% python3 -q
>>> import numpy as np
>>> np.set_printoptions(precision=3, suppress=True, linewidth=200)
>>> def tidy(a):
...     return np.round(a, 3) + 0
... 
>>> B = np.array([[0, 0], [1, 2]])
>>> C = np.array([[-3, 2], [-1, 1]])
>>> data = np.kron(B, C)
>>> data
array([[ 0,  0,  0,  0],
       [ 0,  0,  0,  0],
       [-3,  2, -6,  4],
       [-1,  1, -2,  2]])
>>> # null space of dimension 2
>>> np.linalg.matrix_rank(data, rtol=0.1)
np.int64(1)
>>> np.argsort(-np.linalg.norm(data, axis=0).round(6), kind="stable")[:3]
array([2, 3, 0])
>>> np.linalg.cond(data) > 100
np.True_
>>> B = np.array([[-3, 2, -2], [2, 2, -1]])
>>> C = np.kron(B, data)
>>> C
array([[  0,   0,   0,   0,   0,   0,   0,   0,   0,   0,   0,   0],
       [  0,   0,   0,   0,   0,   0,   0,   0,   0,   0,   0,   0],
       [  9,  -6,  18, -12,  -6,   4, -12,   8,   6,  -4,  12,  -8],
       [  3,  -3,   6,  -6,  -2,   2,  -4,   4,   2,  -2,   4,  -4],
       [  0,   0,   0,   0,   0,   0,   0,   0,   0,   0,   0,   0],
       [  0,   0,   0,   0,   0,   0,   0,   0,   0,   0,   0,   0],
       [ -6,   4, -12,   8,  -6,   4, -12,   8,   3,  -2,   6,  -4],
       [ -2,   2,  -4,   4,  -2,   2,  -4,   4,   1,  -1,   2,  -2]])
>>> tidy(np.linalg.norm(C, 2)), tidy(np.linalg.norm(B, 2) * np.linalg.norm(data, 2))
(np.float64(35.627), np.float64(35.627))
>>> np.linalg.matrix_rank(C)
np.int64(4)
>>> left, s, Vh = np.linalg.svd(data, full_matrices=False)
>>> np.allclose(left * s @ Vh, data)
True
>>> tidy(np.abs(Vh[0]))
array([0.366, 0.258, 0.731, 0.515])
>>> tidy(np.cumsum(s ** 2) / np.sum(s ** 2))
array([0.996, 1.   , 1.   , 1.   ])
>>> left, s, Vh = np.linalg.svd(data)
>>> vecs = Vh[:(s > 1e-8).sum()]
>>> rng = np.random.default_rng(14034)
>>> x0 = data[2] + -3 * data[0] + rng.integers(2) * np.eye(4)[1]
>>> x0
array([-3.,  2., -6.,  4.])
>>> np.allclose(vecs.T @ vecs @ x0, x0)
True
>>> tidy(np.diag(vecs.T @ vecs))
array([0.2, 0.2, 0.8, 0.8])
>>> lab = rng.permutation(4)
>>> lab
array([3, 2, 1, 0])
>>> B = data[lab][:, lab]
>>> tidy(np.sort(np.abs(np.linalg.eigvals(B))))
array([0.   , 0.   , 0.828, 4.828])
>>> arr = np.array([[3, 2, 3, 2, 2, 1, 3, 0, 1, 2, 1, 0, 2, 2],
...     [0, 3, 2, 2, 1, 0, 1, 2, 3, 2, 0, 0, 1, 1],
...     [0, 2, 0, 3, 2, 2, 2, 3, 2, 2, 0, 3, 0, 1],
...     [2, 1, 2, 3, 3, 1, 1, 1, 0, 3, 2, 2, 0, 3],
...     [2, 0, 0, 3, 2, 1, 0, 1, 3, 0, 0, 2, 0, 2],
...     [3, 3, 2, 0, 1, 2, 0, 0, 3, 3, 1, 2, 2, 2],
...     [3, 0, 3, 0, 1, 0, 0, 2, 3, 3, 2, 2, 3, 1],
...     [1, 1, 2, 3, 1, 1, 0, 0, 1, 3, 0, 0, 2, 3],
...     [1, 0, 0, 3, 0, 0, 0, 0, 0, 3, 2, 2, 3, 1],
...     [0, 3, 3, 0, 0, 2, 0, 0, 3, 3, 0, 3, 1, 3]]) * (rng.random((10, 14)) < 0.3)
>>> arr
array([[0, 0, 0, 0, 0, 0, 3, 0, 0, 0, 1, 0, 0, 2],
       [0, 0, 0, 2, 0, 0, 0, 2, 0, 0, 0, 0, 0, 0],
       [0, 0, 0, 0, 2, 0, 0, 0, 0, 0, 0, 3, 0, 0],
       [0, 0, 0, 0, 0, 0, 1, 1, 0, 3, 0, 0, 0, 0],
       [0, 0, 0, 0, 0, 0, 0, 0, 0, 0, 0, 0, 0, 2],
       [0, 3, 0, 0, 0, 2, 0, 0, 0, 0, 0, 0, 2, 2],
       [0, 0, 0, 0, 0, 0, 0, 2, 0, 3, 0, 2, 3, 0],
       [0, 0, 0, 0, 1, 0, 0, 0, 0, 0, 0, 0, 0, 3],
       [1, 0, 0, 3, 0, 0, 0, 0, 0, 3, 0, 0, 0, 0],
       [0, 0, 0, 0, 0, 0, 0, 0, 3, 0, 0, 3, 0, 0]])
>>> x0 = np.array([-2, -3, 0, 0, 3, -2, 1, 1, -2, -2, 2, 1, -1, 0])
>>> np.sign((arr @ x0).round(6))
array([ 1,  1,  1, -1,  0, -1, -1,  1, -1, -1])
>>> arr @ np.ones(14)
array([ 6.,  4.,  5.,  5.,  2.,  9., 10.,  4.,  7.,  6.])
>>> arr @ x0
array([  5,   2,   9,  -4,   0, -15,  -5,   3,  -8,  -3])
>>> np.linalg.norm(arr @ x0) <= np.linalg.norm(arr, 2) * np.linalg.norm(x0) + 1e-9
np.True_
>>> np.einsum("ij,j->i", arr, x0)
array([  5,   2,   9,  -4,   0, -15,  -5,   3,  -8,  -3])
>>> r0, v = arr[7], arr[0]
>>> r0 @ v
np.int64(6)
>>> p = (r0 @ v) / (r0 @ r0) * r0
>>> np.linalg.matrix_rank(np.outer(r0, v))
np.int64(1)
>>> tidy((v - p) @ r0)
np.float64(0.0)
>>> W = np.array([[3, 0, 2, 3, 0, 2],
...     [3, 0, 3, 2, 3, 1],
...     [2, 0, 1, 1, 2, 1],
...     [0, 2, 0, 2, 3, 0],
...     [1, 2, 1, 3, 0, 2],
...     [0, 3, 1, 0, 3, 0],
...     [3, 3, 3, 1, 1, 1],
...     [1, 2, 2, 1, 2, 3],
...     [1, 0, 0, 0, 0, 3],
...     [2, 2, 1, 0, 2, 2],
...     [1, 0, 0, 2, 2, 2],
...     [3, 3, 1, 0, 0, 2],
...     [1, 3, 3, 0, 0, 2],
...     [1, 0, 1, 2, 1, 1]])
>>> beta = np.array([5, 0, 3, 0, 1, 0])
>>> H = np.maximum(arr @ W + beta, 0)
>>> H
array([[17,  9, 14,  9,  8,  7],
       [ 7,  8,  7,  6, 11,  6],
       [16, 13,  8,  6,  1, 10],
       [15, 11, 11,  2, 10, 10],
       [ 7,  0,  5,  4,  3,  2],
       [18, 12, 22, 10, 18,  9],
       [22, 25, 21,  2, 11, 22],
       [ 9,  2,  7,  9,  4,  5],
       [14, 12,  8,  9, 16,  8],
       [17,  9,  6,  0,  1, 15]])
>>> C = np.array([[2, 4, 5],
...     [3, -4, -4],
...     [5, -3, 1],
...     [2, 0, -2],
...     [0, -5, 2],
...     [1, 3, -4]])
>>> H @ C
array([[ 156,  -29,   33],
       [  91,  -62,   -4],
       [ 133,   13,  -14],
       [ 132,  -37,   18],
       [  49,    4,   30],
       [ 211, -105,   44],
       [ 250,  -64,  -39],
       [  82,    2,   14],
       [ 130,  -72,   12],
       [ 106,   54,   -3]])
>>> (H @ C).round(6).argmax(axis=1)
array([0, 0, 0, 0, 0, 0, 0, 0, 0, 0])
